% ipython --no-banner

In [1]: import numpy as np

In [2]: np.set_printoptions(precision=2, suppress=True, linewidth=160, sign=" ")

In [3]: rnd = lambda a: np.round(a, 2) + 0

In [4]: W0 = np.loadtxt("block4.csv", delimiter=",")

In [5]: rnd(W0)
Out[5]: 
array([[ 0.94,  0.17,  0.29],
       [ 0.17,  0.49, -0.86],
       [ 0.29, -0.86, -0.43]])

In [6]: rng = np.random.default_rng(8385)

In [7]: labels = rng.permutation(3)

In [8]: M2 = W0[:, labels] * rng.choice([-1, 1], 3)

In [9]: rnd(M2)
Out[9]: 
array([[-0.94,  0.29, -0.17],
       [-0.17, -0.86, -0.49],
       [-0.29, -0.43,  0.86]])

In [10]: left, _, Vh = np.linalg.svd(W0.T @ M2)

In [11]: rnd(np.linalg.lstsq(W0, M2)[0])
Out[11]: 
array([[-1.,  0.,  0.],
       [ 0.,  0., -1.],
       [ 0.,  1.,  0.]])

In [12]: mat = np.loadtxt("arr.csv", delimiter=",")

In [13]: mat
Out[13]: 
array([[ 10.94,  35.16, -20.95],
       [  8.55,  33.73, -21.82],
       [ 10.04,  34.02, -23.48],
       [ 19.83, -10.37,  16.12],
       [ 10.61,  33.91, -23.93],
       [  9.33,  34.51, -22.25],
       [  8.6 ,  35.14, -22.89],
       [  9.95,  33.63, -21.45],
       [ 19.57, -12.03,  17.58],
       [ 11.03,  33.54, -21.3 ],
       [  8.96,  35.06, -21.53],
       [ 19.55, -12.95,  16.13]])

In [14]: cent = mat[[1, 9]].astype(float)

In [15]: for _ in range(6):
    ...:     labels = np.linalg.norm(mat[:, None] - cent, axis=-1).argmin(axis=1)
    ...:     cent = np.array([mat[labels == j].mean(axis=0) for j in range(2)])
    ...: 

In [16]: print(labels)
[ 0  0  0  1  0  0  0  0  1  0  0  1]

In [17]: rnd(cent[1] - cent[0])
Out[17]: array([  9.87, -46.08,  38.79])

In [18]: np.bincount(labels)
Out[18]: array([ 9,  3])

In [19]: labels = mat[:, 1] > np.median(mat[:, 1])

In [20]: r0 = mat[labels].mean(axis=0) - mat[~labels].mean(axis=0)

In [21]: np.argsort(-np.abs(r0).round(6), kind="stable")
Out[21]: array([ 1,  2,  0])

In [22]: proj = mat @ np.linalg.solve(mat.T @ mat, mat.T)

In [23]: print(rnd(np.trace(proj)))
3.0

In [24]: rnd(np.linalg.eigvalsh(proj))
Out[24]: array([ 0.,  0.,  0.,  0.,  0.,  0.,  0.,  0.,  0.,  1.,  1.,  1.])

In [25]: rnd(np.diag(proj))
Out[25]: array([ 0.25,  0.11,  0.28,  0.35,  0.47,  0.11,  0.12,  0.11,  0.38,  0.11,  0.26,  0.44])

In [26]: x0 = np.array([-3, -1, -3])

In [27]: a = np.maximum(mat @ x0, 0)

In [28]: print(np.flatnonzero(a > 1e-9))
[  1   2   4   5   6   7  10]

In [29]: print(rnd(a))
[ 0.    6.08  6.3   0.    6.05  4.25  7.73  0.87  0.    0.    2.65  0.  ]

In [30]: rnd(mat.T @ a)
Out[30]: array([ 317.96, 1165.03, -772.58])

In [31]: Xs = (mat - mat.mean(axis=0)) / mat.std(axis=0)

In [32]: rnd(Xs.std(axis=0))
Out[32]: array([ 1.,  1.,  1.])

In [33]: beta = np.linalg.lstsq(np.delete(Xs, 0, axis=1), Xs[:, 0])[0]

In [34]: rnd(1 - np.var(Xs[:, 0] - np.delete(Xs, 0, axis=1) @ beta))
Out[34]: np.float64(0.97)

In [35]: X, _ = np.linalg.qr(np.array([[0.8, -0.9, -1.0, -1.7],
    ...:     [1.1, -0.8, -0.4, 0.3],
    ...:     [-1.3, -0.9, 0.0, 1.1],
    ...:     [0.2, 0.1, 0.3, 0.8]]))

In [36]: print(rnd(X))
[[-0.42 -0.54 -0.6   0.41]
 [-0.58 -0.45  0.55 -0.4 ]
 [ 0.69 -0.7   0.18  0.04]
 [-0.11  0.08  0.55  0.82]]

In [37]: rnd(np.linalg.norm(X, axis=1))
Out[37]: array([ 1.,  1.,  1.,  1.])

In [38]: rnd(X[2] @ X[1])
Out[38]: np.float64(0.0)

In [39]: rnd(np.linalg.norm(X, "nuc"))
Out[39]: np.float64(4.0)

In [40]: rnd(np.linalg.norm(X, 2))
Out[40]: np.float64(1.0)

In [41]: rnd(np.linalg.norm(X) ** 2 / np.linalg.norm(X, 2) ** 2)
Out[41]: np.float64(4.0)

In [42]: x0 = np.array([-4, -1, 2, -4])

In [43]: 4 - np.linalg.matrix_rank(X - np.eye(4), tol=1e-8)
Out[43]: np.int64(1)

In [44]: print(rnd(np.linalg.det(X)))
-1.0

In [45]: data = np.load("case16.npy")

In [46]: data
Out[46]: 
array([[ -3.06,  -1.92],
       [-11.96,  -8.13],
       [  3.06,   2.05],
       [ -6.06,  -3.91]])

In [47]: Q, r_ = np.linalg.qr(data)

In [48]: rnd(Q.T @ Q)
Out[48]: 
array([[ 1.,  0.],
       [ 0.,  1.]])

In [49]: Q.shape, r_.shape
Out[49]: ((4, 2), (2, 2))

In [50]: rnd(r_)
Out[50]: 
array([[ 14.09,   9.45],
       [  0.  ,   0.23]])

In [51]: print(rnd(Q))
[[-0.22  0.57]
 [-0.85 -0.48]
 [ 0.22 -0.01]
 [-0.43  0.66]]

In [52]: print(rnd(abs(r_[0, 0])), rnd(np.linalg.norm(data[:, 0])))
14.09 14.09

In [53]: print(rnd(np.trace(Q @ Q.T)))
2.0

In [54]: cent = 10 * np.array([[1.2, -0.8, -0.8], [-0.5, -0.4, -0.7]])

In [55]: labels = rng.integers(0, 2, 16)

In [56]: A = cent[labels] + rng.normal(size=(16, 3))

In [57]: rnd(A)
Out[57]: 
array([[ 11.9 ,  -7.33,  -9.2 ],
       [ 11.12,  -9.34,  -9.02],
       [ 12.02,  -7.63,  -8.09],
       [ 12.87,  -6.98,  -6.09],
       [ 11.38,  -7.52,  -8.29],
       [ -5.43,  -2.89,  -8.67],
       [ -5.37,  -3.85,  -6.98],
       [ 13.49,  -8.89, -10.32],
       [ 13.62,  -7.19,  -8.81],
       [ 12.12,  -9.38,  -6.44],
       [ 12.17,  -8.66,  -6.47],
       [ 10.73,  -8.97,  -7.81],
       [ -5.7 ,  -5.72,  -5.71],
       [ 12.79,  -8.  ,  -7.94],
       [ 12.77,  -9.85,  -8.33],
       [ -5.71,  -4.14,  -5.87]])

In [58]: Xs = A - A.mean(axis=0)

In [59]: vecs = np.linalg.svd(Xs)[2][:2]

In [60]: M2 = Xs - Xs @ vecs.T @ vecs

In [61]: rnd((Xs @ vecs.T).std(axis=0))
Out[61]: array([ 7.97,  1.23])

In [62]: print(rnd(np.linalg.norm(M2) / np.linalg.norm(Xs)))
0.12

In [63]: rnd(np.cov(Xs @ vecs.T, rowvar=False))
Out[63]: 
array([[ 67.76,   0.  ],
       [  0.  ,   1.6 ]])

In [64]: labels = A[:, 0] > np.median(A[:, 0])

In [65]: r0 = A[labels].mean(axis=0) - A[~labels].mean(axis=0)

In [66]: ((A - A.mean(axis=0)) @ r0 > 0).astype(int)
Out[66]: array([ 1,  1,  1,  1,  1,  0,  0,  1,  1,  1,  1,  1,  0,  1,  1,  0])

In [67]: np.argsort(-np.abs(r0).round(6), kind="stable")
Out[67]: array([ 0,  1,  2])

In [68]: labels.astype(int)
Out[68]: array([ 0,  0,  1,  1,  0,  0,  0,  1,  1,  1,  1,  0,  0,  1,  1,  0])

In [69]: (((A - A.mean(axis=0)) @ r0 > 0) == labels).mean()
Out[69]: np.float64(0.75)

In [70]: proj = A @ np.linalg.solve(A.T @ A, A.T)

In [71]: np.allclose(proj @ proj, proj)
Out[71]: True

In [72]: rnd(np.linalg.eigvalsh(proj))
Out[72]: array([ 0.,  0.,  0.,  0.,  0.,  0.,  0.,  0.,  0.,  0.,  0.,  0.,  0.,  1.,  1.,  1.])

In [73]: rnd(np.diag(proj))
Out[73]: array([ 0.17,  0.1 ,  0.09,  0.09,  0.09,  0.47,  0.24,  0.16,  0.2 ,  0.24,  0.15,  0.12,  0.42,  0.09,  0.14,  0.24])
